$ python -q
>>> import numpy as np
>>> import numpy.linalg as la
>>> np.set_printoptions(precision=1, suppress=True, linewidth=160)
>>> feats = np.load("m.npy")
>>> feats
array([[3, 2, 0, 0],
       [1, 3, 0, 0],
       [0, 0, 3, 2],
       [0, 0, 1, 3]])
>>> np.flatnonzero(la.matrix_power((feats != 0) + (feats.T != 0) + np.eye(4), 4)[0])
array([0, 1])
>>> A = np.array([[1, 0, 0, 0, 0, 0, 0, 0],
...     [0, 4, 0, 0, 0, 0, 0, 0],
...     [0, 1, 0, 0, 0, 0, 0, 0],
...     [4, 1, 0, 5, 0, 0, 0, 0],
...     [0, 2, 5, 3, 1, 0, 0, 0],
...     [5, 3, 4, 5, 1, 2, 0, 0],
...     [5, 0, 0, 5, 5, 4, 4, 0],
...     [5, 4, 5, 4, 0, 2, 5, 4]])
>>> t3 = np.stack([A, 3 * A, A[::-1]])
>>> la.norm(t3, axis=(1, 2))
array([20.3, 61. , 20.3])
>>> (t3 @ A.T).shape
(3, 8, 8)
>>> t3.sum(axis=0)
array([[ 9,  4,  5,  4,  0,  2,  5,  4],
       [ 5, 16,  0,  5,  5,  4,  4,  0],
       [ 5,  7,  4,  5,  1,  2,  0,  0],
       [16,  6,  5, 23,  1,  0,  0,  0],
       [ 4,  9, 20, 17,  4,  0,  0,  0],
       [20, 13, 16, 20,  4,  8,  0,  0],
       [20,  4,  0, 20, 20, 16, 16,  0],
       [21, 16, 20, 16,  0,  8, 20, 16]])
>>> np.einsum("bij,cij->bc", t3, t3)
array([[ 413, 1239,   50],
       [1239, 3717,  150],
       [  50,  150,  413]])
>>> t3.shape
(3, 8, 8)
>>> arr = np.array([[-0.7, -0.6, 0.6, 0.5, -1.1],
...     [-0.4, 0.5, 1.3, -0.4, 0.7],
...     [-1.9, 2.0, -0.1, -0.2, 1.5],
...     [-0.5, -1.3, 0.2, -0.8, -0.5],
...     [-0.1, 0.8, -1.4, -0.7, -1.4]])
>>> x = np.array([-3, -3, 1, 0, 0])
>>> target = arr @ x
>>> target
array([ 4.5,  1. , -0.4,  5.6, -3.5])
>>> np.round(la.solve(arr, 4 * target), 1) + 0
array([-12., -12.,   4.,   0.,   0.])
>>> np.round(la.solve(arr, target + arr[:, 3]), 1) + 0
array([-3., -3.,  1.,  1.,  0.])
>>> np.round(la.solve(arr, target), 1) + 0
array([-3., -3.,  1.,  0.,  0.])
>>> np.round(la.solve(arr, arr[:, 2]), 1) + 0
array([0., 0., 1., 0., 0.])
>>> q, R = la.qr(arr)
>>> np.abs(np.diag(R))
array([2.1, 2.2, 1.8, 1.2, 1.6])
>>> np.round(q.T @ q, 1) + 0
array([[1., 0., 0., 0., 0.],
       [0., 1., 0., 0., 0.],
       [0., 0., 1., 0., 0.],
       [0., 0., 0., 1., 0.],
       [0., 0., 0., 0., 1.]])
>>> q.shape, R.shape
((5, 5), (5, 5))
>>> np.round(abs(R[0, 0]), 1), np.round(la.norm(arr[:, 0]), 1)
(np.float64(2.1), np.float64(2.1))
>>> round(float(la.norm(arr)), 1)
4.8
>>> arr - arr[0]
array([[ 0. ,  0. ,  0. ,  0. ,  0. ],
       [ 0.3,  1.1,  0.7, -0.9,  1.8],
       [-1.2,  2.6, -0.7, -0.7,  2.6],
       [ 0.2, -0.7, -0.4, -1.3,  0.6],
       [ 0.6,  1.4, -2. , -1.2, -0.3]])
>>> la.matrix_rank(arr)
np.int64(5)
>>> arr.shape
(5, 5)
>>> arr.sum(axis=1)
array([-1.3,  1.7,  1.3, -2.9, -2.8])
>>> np.abs(arr).max()
np.float64(2.0)
>>> la.svd(arr, compute_uv=False)
array([3.5, 2.5, 1.8, 1.2, 0.9])
>>> Y = np.array([[5, 4, 9, -9, 8],
...     [8, -5, 7, 3, 1],
...     [6, -8, -8, -3, -6],
...     [6, 1, -5, -8, -4],
...     [-5, 6, 1, -2, -2]])
>>> W0 = Y - Y.T
>>> W0
array([[  0,  -4,   3, -15,  13],
       [  4,   0,  15,   2,  -5],
       [ -3, -15,   0,   2,  -7],
       [ 15,  -2,  -2,   0,  -2],
       [-13,   5,   7,   2,   0]])
>>> r = la.matrix_rank(W0)
>>> r
np.int64(4)
>>> ns = la.svd(W0)[2][r:].T
>>> [int(la.matrix_rank(W0[:, :j + 1])) for j in range(5)]
[1, 2, 3, 4, 4]
>>> [int(la.matrix_rank(W0[:i])) for i in range(1, len(W0) + 1)]
[1, 2, 3, 4, 4]
>>> np.round(ns @ ns.T, 1) + 0
array([[ 0. ,  0. ,  0. ,  0.1,  0.1],
       [ 0. ,  0.1,  0. , -0.2, -0.2],
       [ 0. ,  0. ,  0. ,  0.1,  0.1],
       [ 0.1, -0.2,  0.1,  0.5,  0.5],
       [ 0.1, -0.2,  0.1,  0.5,  0.5]])
>>> rng = np.random.default_rng(40)
>>> lab = rng.permutation(5)
>>> lab
array([1, 4, 3, 2, 0])
>>> Y = W0[lab][:, lab]
>>> np.diag(Y)
array([0, 0, 0, 0, 0])
>>> Y
array([[  0,  -5,   2,  15,   4],
       [  5,   0,   2,   7, -13],
       [ -2,  -2,   0,  -2,  15],
       [-15,  -7,   2,   0,  -3],
       [ -4,  13, -15,   3,   0]])
>>> np.trace(Y)
np.int64(0)
>>> np.allclose(Y, W0)
False
>>> x = np.array([2, 2, 0, 0, 3])
>>> round(la.det(W0), 1)
np.float64(0.0)
>>> x @ W0 @ x
np.int64(0)
>>> np.round(la.eigvals(W0).real, 1) + 0
array([0., 0., 0., 0., 0.])
>>> q = la.solve(np.eye(5) - W0, np.eye(5) + W0)
>>> round(float(la.det(q)), 1)
1.0
>>> t3 = np.stack([W0, -3 * W0, W0[::-1]])
>>> t3.sum(axis=0)
array([[-13,  13,   1,  32, -26],
       [  7,  -2, -32,  -4,   8],
       [  3,  15,   0,  -2,   7],
       [-26,   4,  19,   2,  -1],
       [ 26, -14, -11, -19,  13]])
>>> la.norm(t3, axis=(1, 2))
array([ 38.2, 114.6,  38.2])
>>> (t3 @ W0.T).shape
(3, 5, 5)
>>> np.einsum("bij,cij->bc", t3, t3)
array([[ 1460, -4380,   309],
       [-4380, 13140,  -927],
       [  309,  -927,  1460]])
>>> np.round(la.det(t3), 1) + 0
array([0., 0., 0.])
>>> round(la.norm(W0, 2) / la.norm(W0), 1)
np.float64(0.6)
>>> [round(float(x), 1) for x in la.svd(W0, compute_uv=False)[:3]]
[21.5, 21.5, 16.3]
>>> F = np.load("case8.npy")
>>> F
array([[-1,  0,  1,  2,  3,  4],
       [ 5,  6,  7,  8,  9, 10],
       [11, 12, 13, 14, 15, 16],
       [17, 18, 19, 20, 21, 22]])
>>> round(la.norm(F, 2) / la.norm(F), 1)
np.float64(1.0)
>>> la.matrix_rank(F, rtol=0.1)
np.int64(1)
>>> la.cond(F) > 100
np.True_
>>> [round(float(x), 1) for x in la.svd(F, compute_uv=False)[:3]]
[61.4, 4.5, 0.0]
>>> mat = np.array([[0, 1, 0, 0, 0, 0],
...     [0, 0, 0, 0, 1, 0],
...     [0, 0, 1, 0, 0, 0],
...     [0, 0, 0, 0, 0, 1],
...     [1, 0, 0, 0, 0, 0],
...     [0, 0, 0, 1, 0, 0]])
>>> # 3 groups of indices that never mix
>>> q, vecs = la.qr(mat[:, :3])[0], la.qr(mat[:, 3:])[0]
>>> sig = la.svd(q.T @ vecs, compute_uv=False)
>>> sig
array([0., 0., 0.])
>>> (sig > 0.9).sum()
np.int64(0)
>>> round(float(la.norm(q @ q.T - vecs @ vecs.T, 2)), 1)
1.0
>>> mat.sum(axis=1)
array([1, 1, 1, 1, 1, 1])
>>> np.sort(np.abs(la.eigvals(mat)))[::-1]
array([1., 1., 1., 1., 1., 1.])
>>> pr = np.eye(6)[3]
>>> for _ in range(3):
...     pr = pr @ mat
...     print(pr.round(1))
... 
[0. 0. 0. 0. 0. 1.]
[0. 0. 0. 1. 0. 0.]
[0. 0. 0. 0. 0. 1.]
>>> mat[:, 2] @ mat[:, 5]
np.int64(0)
>>> u, v = feats[3], feats[2]
>>> u @ u
np.int64(10)
>>> pr = (u @ v) / (u @ u) * u
>>> la.matrix_rank(np.outer(u, v))
np.int64(1)
>>> v - pr
array([ 0. ,  0. ,  2.1, -0.7])
>>> pr
array([0. , 0. , 0.9, 2.7])
>>> J = np.array([[0.7, 0.3, 0.6, 0.4],
...     [0.8, -0.2, 2.2, 2.1],
...     [-1.1, -1.9, 0.3, 0.4],
...     [0.4, 0.5, -0.9, 0.8],
...     [-0.7, 1.4, -1.3, -1.7],
...     [-0.8, -0.2, -0.4, 0.0],
...     [1.2, 1.4, -0.1, 1.7],
...     [0.5, -1.0, -1.4, -0.2],
...     [0.5, -1.4, 0.2, 2.0],
...     [0.9, -0.8, 1.5, -0.4],
...     [1.1, 0.3, -1.3, -1.4]])
>>> J[2] *= 3
>>> J
array([[ 0.7,  0.3,  0.6,  0.4],
       [ 0.8, -0.2,  2.2,  2.1],
       [-3.3, -5.7,  0.9,  1.2],
       [ 0.4,  0.5, -0.9,  0.8],
       [-0.7,  1.4, -1.3, -1.7],
       [-0.8, -0.2, -0.4,  0. ],
       [ 1.2,  1.4, -0.1,  1.7],
       [ 0.5, -1. , -1.4, -0.2],
       [ 0.5, -1.4,  0.2,  2. ],
       [ 0.9, -0.8,  1.5, -0.4],
       [ 1.1,  0.3, -1.3, -1.4]])
>>> Xs = J - J.mean(axis=0)
>>> Uu, sig, Vt = la.svd(Xs, full_matrices=False)
>>> np.abs(Vt[0]).argmax()
np.int64(1)
>>> cov = np.cov(J, rowvar=False)
>>> np.argsort(-J.std(axis=0).round(6), kind="stable")
array([1, 0, 3, 2])
>>> la.eigvalsh(cov)[::-1]
array([5.3, 2.3, 0.6, 0.4])
>>> np.median(J, axis=0)
array([ 0.5, -0.2, -0.1,  0.4])
>>> round(np.corrcoef(J[:, 2], J[:, 0])[0, 1], 1)
np.float64(-0.0)
>>> np.round(np.corrcoef(J.T), 1) + 0
array([[ 1. ,  0.7,  0. ,  0. ],
       [ 0.7,  1. , -0.3, -0.3],
       [ 0. , -0.3,  1. ,  0.6],
       [ 0. , -0.3,  0.6,  1. ]])
>>> q, vecs = la.qr(J[:, :3])[0], la.qr(J[:, 3:])[0]
>>> sig = la.svd(q.T @ vecs, compute_uv=False)
>>> round(float(la.norm(q @ q.T - vecs @ vecs.T, 2)), 1)
1.0
>>> sig
array([0.6])
>>> Y = np.c_[J[:, :1] @ np.array([[9]]), np.array([3, 3, -1, -2, -3, 0, 3, 1, -2, 3, -2])]
>>> Y
array([[  6.3,   3. ],
       [  7.2,   3. ],
       [-29.7,  -1. ],
       [  3.6,  -2. ],
       [ -6.3,  -3. ],
       [ -7.2,   0. ],
       [ 10.8,   3. ],
       [  4.5,   1. ],
       [  4.5,  -2. ],
       [  8.1,   3. ],
       [  9.9,  -2. ]])
>>> np.round(la.lstsq(J, Y[:, 0])[0], 1) + 0
array([9., 0., 0., 0.])
>>> np.round(la.norm(Y - J @ la.lstsq(J, Y)[0], axis=0), 1) + 0
array([0. , 5.1])
>>> Z = J[[2, 5]].astype(float)
>>> for _ in range(7):
...     lab = la.norm(J[:, None] - Z, axis=-1).argmin(axis=1)
...     Z = np.array([J[lab == j].mean(axis=0) for j in range(2)])
... 
>>> lab
array([1, 1, 0, 1, 1, 1, 1, 1, 1, 1, 1])
>>> Z[1] - Z[0]
array([ 3.8,  5.7, -1. , -0.9])
>>> data = np.load("w.npy")
>>> data
array([[ 0.9,  0.3,  0. , -0.2, -0.5],
       [-0.1, -0.9,  1.3, -1.3, -1.7],
       [-1.9, -0.2,  0.7,  0.3,  0.6],
       [-0.3, -0.8, -0.2, -0.4, -1.6],
       [ 0.5, -0.2,  0.5,  1.6, -0.2],
       [ 0.3,  1.4, -2.1,  0.1,  0.8],
       [ 0.5, -0.1, -1. , -0.7, -0.2],
       [-0.2,  0.3,  0.4,  0.6,  0.7]])
>>> F @ F
Traceback (most recent call last):
  File "<python-input-114>", line 1, in <module>
    F @ F
    ~~^~~
ValueError: matmul: Input operand 1 has a mismatch in its core dimension 0, with gufunc signature (n?,k),(k,m?)->(n?,m?) (size 4 is different from 6)
>>> cov = F.T @ F
>>> cov
array([[436, 468, 500, 532, 564, 596],
       [468, 504, 540, 576, 612, 648],
       [500, 540, 580, 620, 660, 700],
       [532, 576, 620, 664, 708, 752],
       [564, 612, 660, 708, 756, 804],
       [596, 648, 700, 752, 804, 856]])
>>> la.matrix_rank(cov)
np.int64(2)
>>> np.allclose(cov, cov.T)
True
>>> np.trace(cov), (F ** 2).sum()
(np.int64(3796), np.int64(3796))
>>> (F @ F.T).shape
(4, 4)
>>> np.round(la.svd(F, compute_uv=False) ** 2, 1) + 0
array([3776.,   20.,    0.,    0.])
>>> np.diag(cov)
array([436, 504, 580, 664, 756, 856])
>>> P = data @ la.solve(data.T @ data, data.T)
>>> P.round(1) + 0
array([[ 0.4,  0.3, -0.3, -0.1,  0.1,  0.2, -0.2,  0. ],
       [ 0.3,  0.7,  0. ,  0.2, -0.2, -0.2, -0.2, -0.1],
       [-0.3,  0. ,  0.7,  0.1, -0.1,  0. , -0.3,  0.1],
       [-0.1,  0.2,  0.1,  0.8,  0.2,  0.1,  0.1, -0.3],
       [ 0.1, -0.2, -0.1,  0.2,  0.8, -0.1, -0.2,  0.1],
       [ 0.2, -0.2,  0. ,  0.1, -0.1,  0.9, -0.1,  0. ],
       [-0.2, -0.2, -0.3,  0.1, -0.2, -0.1,  0.5, -0.2],
       [ 0. , -0.1,  0.1, -0.3,  0.1,  0. , -0.2,  0.2]])
>>> round(np.trace(P), 1)
np.float64(5.0)
>>> np.round(la.eigvalsh(P), 1) + 0
array([0., 0., 0., 1., 1., 1., 1., 1.])
>>> np.allclose(P @ P, P)
True
>>> la.matrix_rank(np.eye(8) - P)
np.int64(3)
>>> np.diag(P)
array([0.4, 0.7, 0.7, 0.8, 0.8, 0.9, 0.5, 0.2])
>>> np.argsort(-la.norm(P, axis=0).round(6), kind="stable")[:3]
array([5, 3, 4])
>>> la.cond(P) > 100
np.True_
>>> la.matrix_rank(P, rtol=0.1)
np.int64(5)
>>> np.round(la.norm(P, 2) / la.norm(P), 1)
np.float64(0.4)
>>> Uu, sig, Vt = la.svd(data, full_matrices=False)
>>> round(float(np.sqrt((sig ** 2).sum())), 1), np.round(la.norm(data), 1)
(5.4, np.float64(5.4))
>>> (sig > 1e-8).sum()
np.int64(5)
>>> np.allclose(Uu * sig @ Vt, data)
True
>>> np.abs(Uu[:, 0]).round(6).argmax()
np.int64(1)
>>> np.abs(Vt[0])
array([0.1, 0.5, 0.6, 0.3, 0.6])
>>> np.round(Uu.T @ data @ Vt.T, 1) + 0
array([[3.8, 0. , 0. , 0. , 0. ],
       [0. , 2.9, 0. , 0. , 0. ],
       [0. , 0. , 2.1, 0. , 0. ],
       [0. , 0. , 0. , 1.3, 0. ],
       [0. , 0. , 0. , 0. , 0.6]])
>>> sig
array([3.8, 2.9, 2.1, 1.3, 0.6])
